$ python3 -q
>>> import numpy as np
>>> np.set_printoptions(precision=2, suppress=True, linewidth=140)
>>> def rd(a):
...     return np.round(a, 2) + 0
... 
>>> M2 = np.array([[-4]])
>>> W2 = np.array([[2, 1, 2], [2, 1, 1], [2, 1, 2]])
>>> m1 = np.block([[M2, np.zeros((1, 3))], [np.zeros((3, 1)), W2]])
>>> m1
array([[-4.,  0.,  0.,  0.],
       [ 0.,  2.,  1.,  2.],
       [ 0.,  2.,  1.,  1.],
       [ 0.,  2.,  1.,  2.]])
>>> t = np.radians(60)
>>> r_ = np.eye(4)
>>> r_[1, 1] = r_[3, 3] = np.cos(t)
>>> r_[1, 3], r_[3, 1] = -np.sin(t), np.sin(t)
>>> rd(r_)
array([[ 1.  ,  0.  ,  0.  ,  0.  ],
       [ 0.  ,  0.5 ,  0.  , -0.87],
       [ 0.  ,  0.  ,  1.  ,  0.  ],
       [ 0.  ,  0.87,  0.  ,  0.5 ]])
>>> M2 = m1 @ r_.T
>>> np.allclose(np.linalg.norm(m1, axis=1), np.linalg.norm(M2, axis=1))
True
>>> rd(M2)
array([[-4.  ,  0.  ,  0.  ,  0.  ],
       [ 0.  , -0.73,  1.  ,  2.73],
       [ 0.  ,  0.13,  1.  ,  2.23],
       [ 0.  , -0.73,  1.  ,  2.73]])
>>> np.allclose(m1 @ m1.T, M2 @ M2.T)
True
>>> rd(np.linalg.det(r_)), np.trace(r_)
(np.float64(1.0), np.float64(3.0))
>>> M2 = np.array([[-2.0, 0.3], [1.1, 1.3], [-0.6, -0.4]])
>>> W2 = np.array([[0.0, 1.7, -0.8], [-1.1, 0.3, -0.2]])
>>> W0 = M2 @ W2
>>> rd(W0)
array([[-0.33, -3.31,  1.54],
       [-1.43,  2.26, -1.14],
       [ 0.44, -1.14,  0.56]])
>>> np.linalg.cond(W0) > 100
np.True_
>>> [round(float(x), 2) for x in np.linalg.svd(W0, compute_uv=False)[:3]]
[4.67, 1.38, 0.0]
>>> U, sv, Vt = np.linalg.svd(W0)
>>> rd(sv)
array([4.67, 1.38, 0.  ])
>>> M2 = U[:, :2] @ np.diag(sv[:2]) @ Vt[:2]
>>> rd(np.linalg.norm(W0 - M2, 2)), rd(sv[2])
(np.float64(0.0), np.float64(0.0))
>>> rd(M2)
array([[-0.33, -3.31,  1.54],
       [-1.43,  2.26, -1.14],
       [ 0.44, -1.14,  0.56]])
>>> rd(np.linalg.norm(W0 - M2) / np.linalg.norm(W0))
np.float64(0.0)
>>> E = np.load("case14.npy")
>>> E
array([[ 0.03, -0.9 ,  0.8 ],
       [-0.14, -0.35, -0.43],
       [ 2.67,  2.02,  1.06],
       [-1.07, -0.76,  0.7 ],
       [-2.15, -1.84, -2.31],
       [ 3.23,  5.7 ,  5.13],
       [-0.12,  2.07,  0.14],
       [ 0.09, -1.5 ,  0.7 ],
       [-0.8 , -0.72,  0.94],
       [-1.11,  1.95,  5.7 ]])
>>> O, r_ = np.linalg.qr(E)
>>> rd(np.trace(O @ O.T))
np.float64(3.0)
>>> rd(O.T @ O)
array([[1., 0., 0.],
       [0., 1., 0.],
       [0., 0., 1.]])
>>> O.shape, r_.shape
((10, 3), (3, 3))
>>> rd(r_)
array([[-5.02, -5.3 , -3.32],
       [ 0.  ,  4.92,  5.41],
       [ 0.  ,  0.  ,  5.26]])
>>> x0 = np.array([2, 2, 1])
>>> y = r_ @ x0
>>> beta, lr = np.zeros(3), 1 / np.linalg.norm(r_, 2) ** 2
>>> for i in range(60):
...     beta -= lr * r_.T @ (r_ @ beta - y)
...     if i % 10 == 0: print(i, round(np.linalg.norm(r_ @ beta - y), 2))
... 
0 5.7
10 0.66
20 0.24
30 0.14
40 0.08
50 0.05
>>> rd(np.linalg.cond(r_))
np.float64(4.37)
>>> cen = E - E.mean(axis=0)
>>> vecs = np.linalg.svd(cen)[2][:1]
>>> M2 = cen - cen @ vecs.T @ vecs
>>> rd(np.linalg.norm(M2) / np.linalg.norm(cen))
np.float64(0.46)
>>> rd(np.diag(vecs.T @ vecs))
array([0.14, 0.44, 0.42])
>>> gram = np.cov(E, rowvar=False)
>>> rd(np.polyfit(E[:, 2], E[:, 0], 1))
array([ 0.3 , -0.31])
>>> np.argwhere(np.triu(np.abs(np.corrcoef(E.T)) > 0.8, 1))
array([], shape=(0, 2), dtype=int64)
>>> np.argsort(-E.std(axis=0).round(6), kind="stable")
array([2, 1, 0])
>>> rd(np.corrcoef(E[:, 2], E[:, 0])[0, 1])
np.float64(0.44)
>>> x0 = np.array([4, 2, 2])
>>> y = E @ x0
>>> rd(np.linalg.lstsq(E, y)[0])
array([4., 2., 2.])
>>> rd(np.linalg.pinv(E) @ E)
array([[1., 0., 0.],
       [0., 1., 0.],
       [0., 0., 1.]])
>>> rng = np.random.default_rng(769)
>>> y = y + 0.3 * rng.normal(size=10)
>>> rd(y)
array([ -0.19,  -2.27,  16.66,  -4.07, -16.87,  34.17,   4.12,  -1.37,  -2.45,  10.75])
>>> beta, *_ = np.linalg.lstsq(E, y)
>>> beta.round()
array([4., 2., 2.])
>>> mat = np.loadtxt("block9.csv", delimiter=",")
>>> mat
array([[ 4.5, -4.5],
       [-4.5,  4.5]])
>>> idx = rng.permutation(2)
>>> idx
array([1, 0])
>>> M2 = mat[idx][:, idx]
>>> rd(np.linalg.det(M2)), rd(np.linalg.det(mat[idx]))
(np.float64(0.0), np.float64(0.0))
>>> np.allclose(M2, mat)
True
>>> np.diag(M2)
array([4.5, 4.5])
>>> np.linalg.matrix_rank(mat, rtol=0.1)
np.int64(1)
>>> np.argsort(-np.linalg.norm(mat, axis=0).round(6), kind="stable")[:3]
array([0, 1])
>>> rd(np.linalg.norm(mat, 2) / np.linalg.norm(mat))
np.float64(1.0)
>>> M2 = mat + rng.integers(-2, 3, (2, 1)) @ rng.integers(-2, 3, (1, 2))
>>> M2
array([[ 0.5, -2.5],
       [-8.5,  6.5]])
>>> np.linalg.matrix_rank(M2 - mat, tol=1e-8)
np.int64(1)
>>> rd(np.linalg.svd(M2 - mat, compute_uv=False))
array([6.32, 0.  ])
>>> np.abs(M2 - mat).sum(axis=1)
array([6., 6.])
>>> U, sv, Vt = np.linalg.svd(M2, full_matrices=False)
>>> np.allclose(U * sv @ Vt, M2)
True
>>> rd(np.sqrt((sv ** 2).sum())), rd(np.linalg.norm(M2))
(np.float64(11.0), np.float64(11.0))
>>> rd(np.cumsum(sv ** 2) / np.sum(sv ** 2))
array([0.98, 1.  ])
>>> rd(U.T @ U)
array([[1., 0.],
       [0., 1.]])
>>> rd(sv)
array([10.87,  1.66])
>>> np.abs(U[:, 0]).round(6).argmax()
np.int64(1)
>>> rd(U.T @ M2 @ Vt.T)
array([[10.87,  0.  ],
       [ 0.  ,  1.66]])
>>> rd(sv / sv[0])
array([1.  , 0.15])
>>> (sv > 1e-8).sum()
np.int64(2)
>>> evals, vecs = np.linalg.eigh(mat)
>>> rd(vecs.T @ mat @ vecs)
array([[0., 0.],
       [0., 9.]])
>>> rd(np.linalg.eigvalsh(mat + -1 * np.eye(2)))
array([-1.,  8.])
>>> evals
array([0., 9.])
>>> np.abs(vecs[:, -1]).round(6).argmax()
np.int64(0)
>>> data = np.load("mat.npy")
>>> data
array([[-0.03, -4.  , -3.17],
       [-0.97,  0.28, -1.55],
       [ 0.54, -2.39, -0.67],
       [ 0.04,  0.54, -0.47],
       [ 0.17, -4.08, -3.25],
       [-0.49, -2.22, -2.62],
       [ 0.13, -0.31, -0.05],
       [ 1.05, -4.02, -1.35],
       [-0.06, -1.61, -1.53],
       [ 0.61, -4.09, -3.15],
       [-0.51, -0.01, -0.87],
       [ 0.2 , -4.34, -2.75],
       [ 0.95, -4.26, -1.57]])
>>> cen = data - data.mean(axis=0)
>>> vecs = np.linalg.svd(cen)[2][:2]
>>> M2 = cen - cen @ vecs.T @ vecs
>>> rd(np.diag(vecs.T @ vecs))
array([0.3 , 0.88, 0.81])
>>> np.linalg.norm(M2, axis=1).round(6).argmax()
np.int64(9)
>>> rd(M2.std(axis=0))
array([0.15, 0.06, 0.08])
>>> M2 = np.array([[0, 0], [-2, -3], [0, 2]])
>>> W2 = np.array([[3, 2, 0], [1, 3, 1]])
>>> M = M2 @ W2 + 0.02 * rng.normal(size=(3, 3))
>>> rd(M)
array([[  0.  ,   0.03,   0.  ],
       [ -8.99, -13.  ,  -2.99],
       [  2.  ,   5.96,   2.02]])
>>> x0 = np.array([1, -2, -1])
>>> h = np.maximum(M @ x0, 0)
>>> rd(M.T @ h)
array([-179.68, -259.85,  -59.8 ])
>>> rd(h)
array([ 0., 20.,  0.])
>>> rd(M * (h > 1e-9)[:, None])
array([[  0.  ,   0.  ,   0.  ],
       [ -8.99, -13.  ,  -2.99],
       [  0.  ,   0.  ,   0.  ]])
>>> np.flatnonzero(h > 1e-9)
array([1])
>>> rd(np.maximum(M @ x0, 0) - np.maximum(-M @ x0, 0))
array([ -0.05,  20.  , -11.94])
>>> F = np.array([[-5, 0, 2, -4], [0, -5, 0, 0], [0, 0, 3, 1], [-3, 0, 0, -5]])
>>> F
array([[-5,  0,  2, -4],
       [ 0, -5,  0,  0],
       [ 0,  0,  3,  1],
       [-3,  0,  0, -5]])
>>> evals, vecs = np.linalg.eig(F)
>>> rd(F @ vecs[:, 0] - evals[0] * vecs[:, 0])
array([0., 0., 0., 0.])
>>> rd(np.sort(np.linalg.eigvals(F @ F)))
array([ 1.8,  8.3, 25. , 72.9])
>>> rd(np.prod(evals))
np.float64(-165.0)
>>> rd(evals)
array([-8.54, -1.34,  2.88, -5.  ])
>>> M2 = np.array([[4, 1, 4], [2, 2, 2], [1, 3, 3], [3, 5, 0]])
>>> np.einsum("ij->j", F)
array([-8, -5,  5, -8])
>>> rd(np.linalg.eigvals(F))
array([-8.54, -1.34,  2.88, -5.  ])
>>> rd(np.poly(F))
array([   1.,   12.,   18., -118., -165.])
>>> np.einsum("ij,ji->", F, F)
np.int64(108)
>>> rd(np.linalg.det(F.T))
np.float64(-165.0)
>>> np.kron(np.eye(2, dtype=int), F)
array([[-5,  0,  2, -4,  0,  0,  0,  0],
       [ 0, -5,  0,  0,  0,  0,  0,  0],
       [ 0,  0,  3,  1,  0,  0,  0,  0],
       [-3,  0,  0, -5,  0,  0,  0,  0],
       [ 0,  0,  0,  0, -5,  0,  2, -4],
       [ 0,  0,  0,  0,  0, -5,  0,  0],
       [ 0,  0,  0,  0,  0,  0,  3,  1],
       [ 0,  0,  0,  0, -3,  0,  0, -5]])
>>> rd(np.linalg.det(F[::-1]))
np.float64(-165.0)
>>> F.reshape(2, -1)
array([[-5,  0,  2, -4,  0, -5,  0,  0],
       [ 0,  0,  3,  1, -3,  0,  0, -5]])
>>> T = F.reshape(4, 2, -1)
>>> np.einsum("ihd,ihd->ih", T, T)
array([[25, 20],
       [25,  0],
       [ 0, 10],
       [ 9, 25]])
>>> T.sum(axis=1)
array([[-3, -4],
       [ 0, -5],
       [ 3,  1],
       [-3, -5]])
>>> np.swapaxes(T, 1, 2)[3]
array([[-3,  0],
       [ 0, -5]])
>>> np.einsum("ihd,jhd->hij", T, T).shape
(2, 4, 4)
>>> K = np.array([[2, 0, 0], [3, 3, 1], [-3, -2, 0], [-2, 1, -3]]) * (rng.random((4, 3)) < 0.3)
>>> K
array([[ 0,  0,  0],
       [ 0,  3,  1],
       [-3,  0,  0],
       [ 0,  0, -3]])
>>> t = np.radians(135)
>>> r_ = np.eye(3)
>>> r_[1, 1] = r_[0, 0] = np.cos(t)
>>> r_[1, 0], r_[0, 1] = -np.sin(t), np.sin(t)
>>> rd(r_)
array([[-0.71,  0.71,  0.  ],
       [-0.71, -0.71,  0.  ],
       [ 0.  ,  0.  ,  1.  ]])
>>> M2 = K @ r_.T
>>> np.allclose(np.linalg.norm(K, axis=1), np.linalg.norm(M2, axis=1))
True
>>> rd(np.abs(M2 - K).max(axis=0))
array([5.12, 5.12, 0.  ])
>>> rd(np.linalg.det(r_)), rd(np.trace(r_))
(np.float64(1.0), np.float64(-0.41))
>>> M2 = np.c_[K[:, :1] @ np.array([[-2]]), np.array([5, 5, 1, 3])]
>>> M2
array([[0, 5],
       [0, 5],
       [6, 1],
       [0, 3]])
>>> rd(np.linalg.norm(np.linalg.qr(K)[0].T @ M2, axis=0) ** 2 / ((M2 ** 2).sum(axis=0) + 1e-12))
array([1.  , 0.58])
>>> rd(np.linalg.lstsq(K, M2[:, 0])[0])
array([-2.,  0.,  0.])
>>> np.linalg.matrix_rank(np.c_[K, M2])
np.int64(4)
>>> W1 = np.array([[4, 4, 0], [5, 5, 5], [1, 1, 2]])
>>> beta = np.array([9, -8, -1])
>>> hid = np.maximum(K @ W1 + beta, 0)
>>> hid
array([[ 9,  0,  0],
       [25,  8, 16],
       [ 0,  0,  0],
       [ 6,  0,  0]])
>>> (hid > 0).mean(axis=0)
array([0.75, 0.25, 0.25])
>>> (hid > 0).astype(int)
array([[1, 0, 0],
       [1, 1, 1],
       [0, 0, 0],
       [1, 0, 0]])
>>> W2 = np.array([[0, 8], [7, 1], [4, 9]])
>>> (hid @ W2).round(6).argmax(axis=1)
array([1, 1, 0, 1])
>>> W1 @ W2
array([[28, 36],
       [55, 90],
       [15, 27]])
